$ python -q
>>> import numpy as np
>>> from numpy import linalg as LA
>>> np.set_printoptions(suppress=True, linewidth=120)
>>> def rnd(a):
...     return np.round(a, 3) + 0
... 
>>> mat = np.loadtxt("mat.csv", delimiter=",")
>>> print(mat)
[[ -2.052  11.941  -1.173  15.869]
 [ -8.309 -13.806   8.925  -7.792]
 [-15.735   7.192   1.781  -9.875]
 [  0.262 -10.418 -14.015   9.746]
 [-16.591  10.903  -1.081   2.166]
 [-12.883  -9.997  11.297   2.541]
 [ -6.443  -2.021 -13.24   13.383]
 [ 10.946  11.174 -12.437  -0.796]
 [-17.718   4.389   0.606  -8.151]
 [ 11.524   9.964 -10.328  -7.826]
 [ 13.712  -5.562 -11.159  -7.518]
 [ -1.062 -17.067  -0.412 -10.364]
 [ -8.436 -13.456  -8.776   8.411]
 [-10.125  -2.698 -12.654  11.405]
 [  2.471  15.956   0.748  11.779]
 [ 12.475  10.426  -7.383   9.009]
 [ 19.31    4.17    3.119   0.139]
 [ 10.431 -16.514  -4.293   0.175]
 [-10.956 -16.556   0.704  -2.316]
 [ -5.411  10.344  15.84    3.582]
 [ 14.938   9.723  -7.652  -4.876]
 [ -5.538  16.575  -5.34   -8.13 ]
 [ -6.755  -7.405   8.119  15.285]
 [  9.925  -5.765 -11.378  11.782]
 [ -9.673  11.694  -3.597 -12.52 ]
 [  8.93    6.23    2.933  16.518]
 [ 10.676  -9.328 -12.442   6.649]
 [  3.148  17.873   0.149  -8.405]
 [ 13.663   8.057  -3.82   11.568]
 [ -2.923  19.482  -0.435   3.425]]
>>> d = LA.norm(mat[:, None] - mat[None], axis=-1)
>>> print(np.flatnonzero(d[27] < d.mean() / 2))
[21 27]
>>> print(d.shape)
(30, 30)
>>> print(rnd(LA.norm(mat, axis=1)))
[20.    20.    20.    20.    20.    20.    20.    20.    20.    20.    20.    20.    20.    20.    20.    20.    20.
 19.999 20.    20.    20.    20.    20.    20.    20.    20.    20.    20.001 20.    20.   ]
>>> print((d + 1e9 * np.eye(30)).round(6).argmin(axis=1))
[14 18  8 12  8  1 13  9  2 20 26  1  3  6  0 28 20 26  1 29  9 24  5 26 21 28 23 21 15 14]
>>> print(d.mean(axis=1).argmax())
1
>>> print(rnd(d[:5, :5]))
[[ 0.    36.931 29.686 26.602 20.006]
 [36.931  0.    23.483 30.311 29.638]
 [29.686 23.483  0.    34.648 12.949]
 [26.602 30.311 34.648  0.    31.038]
 [20.006 29.638 12.949 31.038  0.   ]]
>>> print(LA.matrix_rank(d ** 2))
6
>>> M2 = np.array([[-9, -6, 2, -1], [-2, 1, 0, 4], [3, 3, 0, -3], [2, 0, 7, -8]])
>>> m1 = M2 - M2.T
>>> print(m1)
[[  0  -4  -1  -3]
 [  4   0  -3   4]
 [  1   3   0 -10]
 [  3  -4  10   0]]
>>> r0 = np.array([-4, 2])
>>> print(np.array([np.convolve(row, r0, "same") for row in m1]))
[[  0  16  -4  10]
 [-16   8  12 -22]
 [ -4 -10   6  40]
 [-12  22 -48  20]]
>>> x0 = np.array([5, 7, 1, 0])
>>> print(rnd(LA.eigvals(m1).real))
[0. 0. 0. 0.]
>>> print(rnd(LA.svd(m1, compute_uv=False)))
[11.37  11.37   4.662  4.662]
>>> Q = LA.solve(np.eye(4) - m1, np.eye(4) + m1)
>>> print(rnd(LA.det(Q)))
1.0
>>> print(np.trace(m1))
0
>>> print(m1 @ m1)
[[ -26    9  -18   -6]
 [   9  -41   36   18]
 [ -18   36 -110    9]
 [  -6   18    9 -125]]
>>> print(LA.matrix_power(m1, 4))
[[ 1117 -1359  2718   906]
 [-1359  3382 -5436 -2718]
 [ 2718 -5436 13801 -1359]
 [  906 -2718 -1359 16066]]
>>> LA.determinant(m1)
Traceback (most recent call last):
  File "<python-input-27>", line 1, in <module>
    LA.determinant(m1)
    ^^^^^^^^^^^^^^
AttributeError: module 'numpy.linalg' has no attribute 'determinant'
>>> F = np.load("test3.npy")
>>> print(F)
[[-0.178  0.319  0.188]
 [-0.706 -0.149 -0.696]
 [ 0.159 -0.537 -0.446]
 [-0.02  -0.929 -0.934]
 [-0.778  0.987  0.938]
 [ 0.31  -0.47  -0.254]
 [-0.706  0.843  0.493]
 [-0.821  0.92   0.592]
 [ 0.641 -0.653 -0.178]
 [-0.551  0.537  0.11 ]
 [ 0.159  0.9    0.925]
 [ 0.604  0.446  0.782]
 [ 0.43   0.881  0.944]
 [-0.38   0.905  0.834]
 [ 0.06   0.119  0.168]
 [-0.641 -0.859 -0.958]
 [ 0.735 -0.397  0.319]]
>>> rng = np.random.default_rng(9273)
>>> z = rng.permutation(3)
>>> M2 = F[:, z] * rng.choice([-1, 1], 3)
>>> print(M2)
[[-0.188 -0.319  0.178]
 [ 0.696  0.149  0.706]
 [ 0.446  0.537 -0.159]
 [ 0.934  0.929  0.02 ]
 [-0.938 -0.987  0.778]
 [ 0.254  0.47  -0.31 ]
 [-0.493 -0.843  0.706]
 [-0.592 -0.92   0.821]
 [ 0.178  0.653 -0.641]
 [-0.11  -0.537  0.551]
 [-0.925 -0.9   -0.159]
 [-0.782 -0.446 -0.604]
 [-0.944 -0.881 -0.43 ]
 [-0.834 -0.905  0.38 ]
 [-0.168 -0.119 -0.06 ]
 [ 0.958  0.859  0.641]
 [-0.319  0.397 -0.735]]
>>> Uu, _, VT = LA.svd(F.T @ M2)
>>> print(z)
[2 1 0]
>>> print(rnd(Uu @ VT))
[[ 0.  0. -1.]
 [ 0. -1.  0.]
 [-1.  0.  0.]]
>>> Ac = F - F.mean(axis=1)
Traceback (most recent call last):
  File "<python-input-37>", line 1, in <module>
    Ac = F - F.mean(axis=1)
         ~~^~~~~~~~~~~~~~~~
ValueError: operands could not be broadcast together with shapes (17,3) (17,) 
>>> Ac = F - F.mean(axis=0)
>>> Uu, s, VT = LA.svd(Ac, full_matrices=False)
>>> print(rnd(Ac.mean(axis=0)))
[0. 0. 0.]
>>> print(rnd(VT[0] * np.sign(VT[0, np.abs(VT[0]).argmax()])))
[-0.128  0.738  0.662]
>>> print((np.sign(Uu[:, 0]) == np.sign(Uu[0, 0])).astype(int))
[1 0 0 0 1 0 1 1 0 1 1 1 1 1 0 0 0]
>>> J = np.load("out8.npy")
>>> print(rnd(J))
[[  5.405 -10.112  -8.882  -4.22   -2.991]
 [  5.319  -9.931  -8.726  -4.11   -2.905]
 [  3.147  -5.611  -5.032  -1.633  -1.054]
 [  1.894  -3.413  -3.18   -0.557  -0.324]
 [  1.005  -2.007  -2.006  -0.002  -0.001]
 [ -0.323  -0.121  -0.36    0.187  -0.051]
 [  0.069   0.      0.034   0.002   0.036]
 [  0.729   0.036   0.366   0.173   0.503]
 [  1.368   0.148   0.744   0.5     1.096]
 [  2.132   0.377   1.278   1.034   1.935]
 [  5.441   2.342   4.508   4.565   6.73 ]
 [  7.168   3.887   6.692   7.001   9.806]
 [  9.219   6.11    9.667  10.321  13.878]
 [ 14.763  13.934  19.492  21.23   26.787]
 [ 15.773  15.613  21.531  23.483  29.402]]
>>> print(rnd(np.trace(LA.pinv(J) @ J)))
3.0
>>> try:
...     LA.inv(J)
... except LA.LinAlgError as e:
...     print(e)
... 
Last 2 dimensions of the array must be square
>>> r = LA.matrix_rank(J)
>>> print(r)
3
>>> null = LA.svd(J)[2][r:].T
>>> print([int(LA.matrix_rank(np.delete(J, i, axis=0))) for i in range(15)])
[3, 3, 3, 3, 3, 3, 3, 3, 3, 3, 3, 3, 3, 3, 3]
>>> print(LA.matrix_rank(J.T @ J), LA.matrix_rank(J @ J.T))
3 3
>>> print(null.shape)
(5, 2)
>>> print(np.allclose(J @ null, 0))
True
>>> print([int(LA.matrix_rank(J[:, :j + 1])) for j in range(5)])
[1, 2, 3, 3, 3]
>>> feats = np.load("run4.npy")
>>> print(feats)
[[ 1.1   -1.1   -1.1   -0.4  ]
 [ 1.204 -1.093 -1.096 -0.457]
 [-0.1    1.6   -0.3   -0.6  ]]
>>> M2 = np.array([[3, 1, 0], [0, 1, 1]])
>>> Z = np.kron(M2, feats)
>>> print(Z.shape)
(6, 12)
>>> Uu, s, VT = LA.svd(feats)
>>> print(np.argmax(s[:-1] / (s[1:] + 1e-6)) + 1)
2
>>> print(rnd(s))
[2.906 1.554 0.061]
>>> M2 = Uu[:, :2] @ np.diag(s[:2]) @ VT[:2]
>>> print(rnd(M2))
[[ 1.129 -1.096 -1.069 -0.41 ]
 [ 1.176 -1.096 -1.126 -0.447]
 [-0.099  1.6   -0.299 -0.6  ]]
>>> print(LA.matrix_rank(M2))
2
>>> print(rnd(LA.norm(feats - M2) / LA.norm(feats)))
0.018
>>> print(LA.matrix_rank(feats, rtol=0.05))
2
>>> feats @ feats
Traceback (most recent call last):
  File "<python-input-68>", line 1, in <module>
    feats @ feats
    ~~~~~~^~~~~~~
ValueError: matmul: Input operand 1 has a mismatch in its core dimension 0, with gufunc signature (n?,k),(k,m?)->(n?,m?) (size 3 is different from 4)
>>> G = feats.T @ feats
>>> print(rnd(G))
[[ 2.67  -2.686 -2.5   -0.93 ]
 [-2.686  4.965  1.928 -0.02 ]
 [-2.5    1.928  2.501  1.121]
 [-0.93  -0.02   1.121  0.729]]
>>> print((feats @ feats.T).shape)
(3, 3)
>>> print(LA.matrix_rank(G))
3
>>> print(rnd(LA.svd(feats, compute_uv=False) ** 2))
[8.446 2.415 0.004]
>>> print(rnd(G @ LA.pinv(G) @ G))
[[ 2.67  -2.686 -2.5   -0.93 ]
 [-2.686  4.965  1.928 -0.02 ]
 [-2.5    1.928  2.501  1.121]
 [-0.93  -0.02   1.121  0.729]]
>>> r0 = np.array([-2, -2, -1, 2])
>>> M2 = m1 + np.outer(r0, np.eye(4)[3])
>>> print(LA.matrix_rank(LA.inv(M2) - LA.inv(m1), tol=1e-8))
1
>>> print(rnd(LA.det(M2) / LA.det(m1)), rnd(1 + LA.solve(m1, r0)[3]))
1.151 1.151
>>> print(M2)
[[  0.  -4.  -1.  -5.]
 [  4.   0.  -3.   2.]
 [  1.   3.   0. -11.]
 [  3.  -4.  10.   2.]]
>>> X = np.loadtxt("m.csv", delimiter=",")
>>> print(X)
[[ 3.  3.  4.  9.  5.]
 [ 3.  6.  9.  5.  2.]
 [ 8.  0.  3.  4.  6.]
 [ 0. -3. -5.  4.  3.]]
>>> print(rnd(LA.norm(X, "nuc")))
34.427
>>> print(rnd(LA.norm(X, axis=1)))
[11.832 12.45  11.18   7.681]
>>> print(LA.norm(X, axis=1).argmax())
1
>>> print(rnd(LA.norm(X, 1)), rnd(LA.norm(X, np.inf)))
22.0 25.0
>>> print(rnd(LA.norm(X, 2)))
18.54
>>> print(rnd(LA.norm(X[0], 1)), rnd(LA.norm(X[0], np.inf)))
24.0 9.0
>>> Ac = (F - F.mean(axis=0)) / F.std(axis=0)
>>> print(rnd(Ac.std(axis=0)))
[1. 1. 1.]
>>> b = LA.lstsq(np.delete(Ac, 2, axis=1), Ac[:, 2])[0]
>>> print(rnd(1 - np.var(Ac[:, 2] - np.delete(Ac, 2, axis=1) @ b)))
0.945
>>> print(np.abs(b).argmax())
1
>>> print(rnd(b))
[0.419 1.028]
>>> x0 = np.array([3, 0, -2, -1, -1])
>>> print(np.einsum("ij,j->i", X, x0))
[-13. -16.   8.   3.]
>>> print(np.sign((X @ x0).round(6)))
[-1. -1.  1.  1.]
>>> theta = np.radians(45)
>>> R = np.eye(5)
>>> R[1, 1] = R[0, 0] = np.cos(theta)
>>> R[1, 0], R[0, 1] = -np.sin(theta), np.sin(theta)
>>> print(rnd(R))
[[ 0.707  0.707  0.     0.     0.   ]
 [-0.707  0.707  0.     0.     0.   ]
 [ 0.     0.     1.     0.     0.   ]
 [ 0.     0.     0.     1.     0.   ]
 [ 0.     0.     0.     0.     1.   ]]
>>> M2 = X @ R.T
>>> print(np.allclose(LA.norm(X, axis=1), LA.norm(M2, axis=1)))
True
>>> print(rnd(LA.svd(X, compute_uv=False)), rnd(LA.svd(M2, compute_uv=False)))
[18.54  10.073  5.813  0.   ] [18.54  10.073  5.813  0.   ]
>>> print(np.allclose(X @ X.T, M2 @ M2.T))
True
>>> print(rnd(np.abs(M2 - X).max(axis=0)))
[3.364 5.657 0.    0.    0.   ]
>>> Uu, s, VT = LA.svd(X)
>>> evecs = VT[:(s > 1e-8).sum()]
>>> x0 = X[3] + -1 * X[0] + rng.integers(2) * np.eye(5)[3]
>>> print(x0)
[-3. -6. -9. -4. -2.]
>>> print(np.allclose(evecs.T @ evecs @ x0, x0))
False
>>> print(LA.matrix_rank(np.vstack([X, x0])))
4
>>> theta = np.deg2rad(45)
>>> W0 = np.eye(4)
>>> W0[np.ix_([3, 2], [3, 2])] = [[np.cos(theta), -np.sin(theta)], [np.sin(theta), np.cos(theta)]]
>>> print(rnd(W0))
[[ 1.     0.     0.     0.   ]
 [ 0.     1.     0.     0.   ]
 [ 0.     0.     0.707  0.707]
 [ 0.     0.    -0.707  0.707]]
>>> W = np.array([[1, 1], [2, 0], [2, 0], [1, 1]])
>>> b = np.array([0, 4])
>>> act = np.maximum(W0 @ W + b, 0)
>>> print(rnd(act))
[[1.    5.   ]
 [2.    4.   ]
 [2.121 4.707]
 [0.    4.707]]
>>> print((act > 0).mean(axis=0))
[0.75 1.  ]
>>> Z = np.array([[1, 1], [1, 1]])
>>> print(W @ Z)
[[2 2]
 [2 2]
 [2 2]
 [2 2]]
>>> print(rnd(act @ Z))
[[6.    6.   ]
 [6.    6.   ]
 [6.828 6.828]
 [4.707 4.707]]
>>> print((act @ Z).round(6).argmax(axis=1))
[0 0 0 0]
>>> M2 = W0 + rng.integers(-2, 3, (4, 1)) @ rng.integers(-2, 3, (1, 4))
>>> print(rnd(M2))
[[-3.     0.     2.     2.   ]
 [ 4.     1.    -2.    -2.   ]
 [-4.     0.     2.707  2.707]
 [-2.     0.     0.293  1.707]]
>>> print(LA.matrix_rank(M2 - W0, tol=1e-8))
1
>>> print(rnd(M2 - W0))
[[-4.  0.  2.  2.]
 [ 4.  0. -2. -2.]
 [-4.  0.  2.  2.]
 [-2.  0.  1.  1.]]
>>> print(np.abs(M2 - W0).sum(axis=1))
[8. 8. 8. 4.]
